$ python -q
>>> import numpy as np
>>> np.set_printoptions(precision=2, suppress=True, linewidth=200, legacy="1.25")
>>> C = 10 * np.array([[0.0, -1.2, 0.3], [-0.1, 0.4, 0.9]])
>>> rng = np.random.default_rng(812)
>>> lab = rng.integers(0, 2, 26)
>>> A = C[lab] + rng.normal(size=(26, 3))
>>> A
array([[  0.04,   3.57,  11.17],
       [ -1.69,   5.38,  11.09],
       [ -0.64,   4.21,  10.12],
       [ -0.89,  -9.91,   2.55],
       [ -0.28, -11.88,   2.48],
       [  1.4 ,   4.88,   8.11],
       [ -0.02,   5.19,  10.93],
       [  0.91,   3.37,   8.07],
       [ -0.33,   5.83,   9.95],
       [ -2.35, -12.55,   4.26],
       [ -1.38,   3.88,   9.44],
       [  0.83, -13.98,   2.93],
       [ -0.87,   2.84,   7.9 ],
       [ -2.52,   4.78,  10.28],
       [  0.47,   3.29,   9.61],
       [ -0.09, -13.04,   4.18],
       [  1.58, -13.55,   4.73],
       [ -1.9 ,   3.53,  10.24],
       [ -0.52,   2.48,   7.72],
       [  0.85, -10.4 ,   2.14],
       [  1.89, -12.41,   2.8 ],
       [ -0.12,   3.63,   9.44],
       [ -0.76,   5.37,   8.6 ],
       [ -0.15,   2.78,   9.94],
       [  0.16, -10.08,   2.81],
       [ -2.19,   4.19,   7.57]])
>>> C = A[[16, 10]].astype(float)
>>> for _ in range(5):
...     lab = np.linalg.norm(A[:, None] - C, axis=-1).argmin(axis=1)
...     C = np.array([A[lab == j].mean(axis=0) for j in range(2)])
... 
>>> lab
array([1, 1, 1, 0, 0, 1, 1, 1, 1, 0, 1, 0, 1, 1, 1, 0, 0, 1, 1, 0, 0, 1, 1, 1, 0, 1])
>>> C[1] - C[0]
array([-0.79, 16.05,  6.21])
>>> np.bincount(lab)
array([ 9, 17])
>>> cov = np.cov(A, rowvar=False)
>>> np.argsort(-A.std(axis=0).round(6), kind="stable")
array([1, 2, 0])
>>> np.median(A, axis=0)
array([-0.21,  3.33,  8.09])
>>> np.argwhere(np.triu(np.abs(np.corrcoef(A.T)) > 0.8, 1))
array([[1, 2]])
>>> m1 = np.load("test10.npy")
>>> m1
array([[ 6,  7,  1,  3],
       [ 6, -5,  4,  6],
       [-4,  5,  8,  7],
       [ 0, 12, -3, -3]])
>>> np.linalg.matrix_rank(m1, rtol=0.1)
3
>>> round(np.linalg.norm(m1, 2) / np.linalg.norm(m1), 2)
0.69
>>> np.argsort(-np.linalg.norm(m1, axis=0).round(6), kind="stable")[:3]
array([1, 3, 2])
>>> X = np.array([[1.59, 1.72, 2.93],
...     [1.25, 0.97, 2.5],
...     [1.24, 0.84, 2.59],
...     [0.49, 0.78, 3.01],
...     [0.51, 0.7, 3.14],
...     [0.55, 1.14, 2.94],
...     [0.5, 1.42, 2.86],
...     [0.94, 2.06, 1.15],
...     [0.96, 2.33, 1.0],
...     [0.77, 1.65, 1.3],
...     [0.73, 1.61, 1.11],
...     [1.5, 1.59, 1.15],
...     [1.1, 1.89, 0.93],
...     [0.92, 2.0, 0.84],
...     [2.4, 1.84, 0.33],
...     [1.96, 1.75, 0.24],
...     [1.59, 2.1, 0.11],
...     [2.46, 2.65, -0.11],
...     [1.55, 2.0, 0.14],
...     [2.2, 1.99, 0.49],
...     [2.3, 1.7, 0.13]])
>>> A2 = X + rng.integers(-2, 3, (21, 2)) @ rng.integers(-2, 3, (2, 3))
>>> A2
array([[ 3.59, -2.28,  2.93],
       [ 3.25, -0.03, -0.5 ],
       [ 2.24,  1.84, -0.41],
       [ 0.49,  2.78,  1.01],
       [ 1.51, -1.3 ,  3.14],
       [-1.45,  3.14,  4.94],
       [ 1.5 ,  1.42,  0.86],
       [-0.06,  1.06,  4.15],
       [-1.04,  5.33,  2.  ],
       [ 2.77,  1.65, -2.7 ],
       [ 0.73,  3.61, -0.89],
       [ 3.5 , -2.41,  1.15],
       [-0.9 ,  4.89,  1.93],
       [ 1.92,  1.  , -0.16],
       [ 1.4 ,  2.84,  1.33],
       [ 2.96,  1.75, -1.76],
       [ 2.59,  3.1 , -2.89],
       [ 3.46,  1.65, -1.11],
       [ 0.55,  2.  ,  2.14],
       [ 3.2 , -0.01,  0.49],
       [ 3.3 ,  1.7 , -1.87]])
>>> np.abs(A2 - X).sum(axis=1)
array([6., 6., 5., 4., 3., 6., 3., 5., 6., 6., 4., 6., 6., 3., 3., 3., 5., 3., 3., 3., 3.])
>>> np.round(np.linalg.svd(A2 - X, compute_uv=False), 2) + 0
array([10.98,  9.02,  0.  ])
>>> J = np.load("block1.npy")
>>> J
array([[2, 4, 2, 1],
       [3, 3, 0, 3],
       [3, 3, 0, 3]])
>>> A2 = np.c_[X[:, :2] @ np.array([[1, 0], [0, 0]]), np.array([0, -2, -3, 2, -3, 0, 1, -2, -1, -3, -3, 3, -1, -1, 2, 0, -2, 3, -1, -3, -1])]
>>> A2
array([[ 1.59,  0.  ,  0.  ],
       [ 1.25,  0.  , -2.  ],
       [ 1.24,  0.  , -3.  ],
       [ 0.49,  0.  ,  2.  ],
       [ 0.51,  0.  , -3.  ],
       [ 0.55,  0.  ,  0.  ],
       [ 0.5 ,  0.  ,  1.  ],
       [ 0.94,  0.  , -2.  ],
       [ 0.96,  0.  , -1.  ],
       [ 0.77,  0.  , -3.  ],
       [ 0.73,  0.  , -3.  ],
       [ 1.5 ,  0.  ,  3.  ],
       [ 1.1 ,  0.  , -1.  ],
       [ 0.92,  0.  , -1.  ],
       [ 2.4 ,  0.  ,  2.  ],
       [ 1.96,  0.  ,  0.  ],
       [ 1.59,  0.  , -2.  ],
       [ 2.46,  0.  ,  3.  ],
       [ 1.55,  0.  , -1.  ],
       [ 2.2 ,  0.  , -3.  ],
       [ 2.3 ,  0.  , -1.  ]])
>>> np.linalg.norm(np.linalg.qr(X)[0].T @ A2, axis=0) ** 2 / ((A2 ** 2).sum(axis=0) + 1e-12)
array([1.  , 0.  , 0.13])
>>> np.linalg.matrix_rank(A2)
2
>>> np.round(np.linalg.lstsq(X, A2[:, 0])[0], 2) + 0
array([1., 0., 0.])
>>> np.round(np.linalg.norm(A2 - X @ np.linalg.lstsq(X, A2)[0], axis=0), 2) + 0
array([0.  , 0.  , 8.79])
>>> np.linalg.matrix_rank(np.c_[X, A2])
4
>>> Uu, sig, Vh = np.linalg.svd(J)
>>> sig.round(2) + 0
array([8.52, 2.54, 0.  ])
>>> np.argmax(sig[:-1] / (sig[1:] + 1e-6)) + 1
2
>>> A2 = Uu[:, :2] @ np.diag(sig[:2]) @ Vh[:2]
>>> round(np.linalg.norm(J - A2) / np.linalg.norm(J), 2)
0.0
>>> round(float(np.linalg.norm(J - A2, 2)), 2), round(sig[2], 2)
(0.0, 0.0)
>>> np.round(np.abs(J - A2).max(), 2)
0.0
>>> A2.round(2) + 0
array([[2., 4., 2., 1.],
       [3., 3., 0., 3.],
       [3., 3., 0., 3.]])
>>> E = np.array([[-2, -1, 2], [-1, -2, -1], [2, -1, -2]])
>>> evals, vecs = np.linalg.eigh(E)
>>> np.round(vecs.T @ vecs, 2) + 0
array([[1., 0., 0.],
       [0., 1., 0.],
       [0., 0., 1.]])
>>> np.abs(vecs[:, -1])
array([0.63, 0.46, 0.63])
>>> np.linalg.eigvalsh(E @ E)
array([ 0.54,  7.46, 16.  ])
>>> np.round(np.linalg.eigvalsh(E + 4 * np.eye(3)), 2) + 0
array([0.  , 1.27, 4.73])
>>> round(evals.sum(), 2), np.trace(E)
(-6.0, -6)
>>> evals
array([-4.  , -2.73,  0.73])
>>> np.linalg.matrix_power(E, 3)
array([[-34,  -6,  30],
       [ -6, -16,  -6],
       [ 30,  -6, -34]])
>>> (E - E.T) / 2
array([[0., 0., 0.],
       [0., 0., 0.],
       [0., 0., 0.]])
>>> E.inv()
Traceback (most recent call last):
  File "<python-input-53>", line 1, in <module>
    E.inv()
    ^^^^^
AttributeError: 'numpy.ndarray' object has no attribute 'inv'
>>> np.round(np.abs(np.linalg.eigvals(E)).max(), 2)
4.0
>>> np.sort(np.abs(np.linalg.eigvals(E)))
array([0.73, 2.73, 4.  ])
>>> np.trace(E)
-6
>>> F = np.load("mat.npy")
>>> F
array([[0., 0., 2., 3.],
       [0., 0., 2., 0.],
       [2., 2., 0., 0.],
       [3., 0., 0., 0.]])
>>> evals, vecs = np.linalg.eig(F)
>>> np.sort(np.linalg.eigvals(np.linalg.inv(F)))
array([-0.64, -0.26,  0.26,  0.64])
>>> evals
array([-3.81,  3.81, -1.57,  1.57])
>>> round(float(np.abs(np.linalg.eigvals(F)).max()), 2)
3.81
>>> F.inv()
Traceback (most recent call last):
  File "<python-input-63>", line 1, in <module>
    F.inv()
    ^^^^^
AttributeError: 'numpy.ndarray' object has no attribute 'inv'
>>> np.all(np.linalg.eigvalsh(F) > 0)
False
>>> u, v = F[2], F[3]
>>> u @ u
8.0
>>> p = (u @ v) / (u @ u) * u
>>> v - p
array([ 1.5, -1.5,  0. ,  0. ])
>>> p
array([1.5, 1.5, 0. , 0. ])
>>> evals, vecs = np.linalg.eigh(F)
>>> vec = np.array([0, 0, 0, 2])
>>> vec @ F @ vec
0.0
>>> (np.sign(vecs[:, -1].round(6)) == np.sign(vecs[0, -1].round(6))).astype(int)
array([1, 1, 1, 1])
>>> vec @ F @ vec / (vec @ vec), round(evals[0], 2), round(evals[-1], 2)
(0.0, -3.81, 3.81)
>>> M = 0.2 ** np.abs(np.subtract.outer(np.arange(3), np.arange(3)))
>>> M
array([[1.  , 0.2 , 0.04],
       [0.2 , 1.  , 0.2 ],
       [0.04, 0.2 , 1.  ]])
>>> M.sum(axis=1)
array([1.24, 1.4 , 1.24])
>>> M - M[0]
array([[ 0.  ,  0.  ,  0.  ],
       [-0.8 ,  0.8 ,  0.16],
       [-0.96,  0.  ,  0.96]])
>>> M.sum(axis=0)
array([1.24, 1.4 , 1.24])
>>> round(float(np.linalg.norm(M)), 2)
1.78
>>> np.linalg.svd(M, compute_uv=False)
array([1.3 , 0.96, 0.74])
>>> np.zeros(3, 3)
Traceback (most recent call last):
  File "<python-input-82>", line 1, in <module>
    np.zeros(3, 3)
    ~~~~~~~~^^^^^^
TypeError: Cannot interpret '3' as a data type
>>> M.shape
(3, 3)
>>> evals, vecs = np.linalg.eigh(M)
>>> vec = np.array([1, 3, 2])
>>> np.linalg.eigvalsh(M[1:, 1:])
array([0.8, 1.2])
>>> vec = np.ones(3)
>>> for _ in range(6):
...     vec = M @ vec
...     vec /= np.linalg.norm(vec)
...     print(round(vec @ M @ vec, 2))
... 
1.3
1.3
1.3
1.3
1.3
1.3
>>> round(np.linalg.eigvalsh(M)[-1], 2)
1.3
>>> vec
array([0.52, 0.68, 0.52])
>>> Lm = np.linalg.cholesky(M)
>>> Lm @ Lm.T
array([[1.  , 0.2 , 0.04],
       [0.2 , 1.  , 0.2 ],
       [0.04, 0.2 , 1.  ]])
>>> np.linalg.eigvalsh(M).min() > 0
True
>>> np.round(np.prod(np.diag(Lm)) ** 2, 2), round(float(np.linalg.det(M)), 2)
(0.92, 0.92)
>>> M / np.sqrt(np.outer(np.diag(M), np.diag(M)))
array([[1.  , 0.2 , 0.04],
       [0.2 , 1.  , 0.2 ],
       [0.04, 0.2 , 1.  ]])
>>> Lm
array([[1.  , 0.  , 0.  ],
       [0.2 , 0.98, 0.  ],
       [0.04, 0.2 , 0.98]])
>>> np.diag(Lm) ** 2
array([1.  , 0.96, 0.96])
>>> K = np.load("a.npy")
>>> K
array([[1, 1, 1],
       [0, 1, 0],
       [0, 0, 0],
       [0, 1, 0],
       [0, 0, 0],
       [0, 0, 0],
       [3, 1, 3],
       [0, 1, 0],
       [0, 0, 0],
       [1, 2, 1],
       [0, 0, 0],
       [0, 0, 0],
       [1, 1, 1],
       [0, 0, 0],
       [0, 0, 0],
       [1, 2, 1],
       [0, 0, 0],
       [3, 1, 3],
       [2, 1, 2],
       [0, 1, 0],
       [0, 0, 0],
       [1, 1, 1],
       [1, 1, 1],
       [0, 0, 0]])
>>> A2 = K + rng.integers(-2, 3, (24, 2)) @ rng.integers(-2, 3, (2, 3))
>>> A2
array([[ 9, -1, -3],
       [ 6,  1, -4],
       [ 0, -6,  4],
       [-4,  5,  0],
       [-2, -4,  4],
       [-6,  3,  2],
       [ 3, -2,  5],
       [ 2, -1,  0],
       [-2, -4,  4],
       [ 3,  0,  1],
       [-6,  3,  2],
       [ 0,  3, -2],
       [ 5,  3, -3],
       [-4,  1,  2],
       [-4,  1,  2],
       [-5,  5,  3],
       [-2,  5, -2],
       [ 7,  0,  1],
       [-2, -1,  6],
       [-4,  2,  2],
       [ 6, -3, -2],
       [-7,  3,  5],
       [ 9, -1, -3],
       [ 6, -3, -2]])
>>> np.round(np.linalg.svd(A2 - K, compute_uv=False), 2) + 0
array([26.58, 15.15,  0.  ])
>>> A2 - K
array([[ 8, -2, -4],
       [ 6,  0, -4],
       [ 0, -6,  4],
       [-4,  4,  0],
       [-2, -4,  4],
       [-6,  3,  2],
       [ 0, -3,  2],
       [ 2, -2,  0],
       [-2, -4,  4],
       [ 2, -2,  0],
       [-6,  3,  2],
       [ 0,  3, -2],
       [ 4,  2, -4],
       [-4,  1,  2],
       [-4,  1,  2],
       [-6,  3,  2],
       [-2,  5, -2],
       [ 4, -1, -2],
       [-4, -2,  4],
       [-4,  1,  2],
       [ 6, -3, -2],
       [-8,  2,  4],
       [ 8, -2, -4],
       [ 6, -3, -2]])
>>> np.linalg.matrix_rank(A2 - K, tol=1e-8)
2
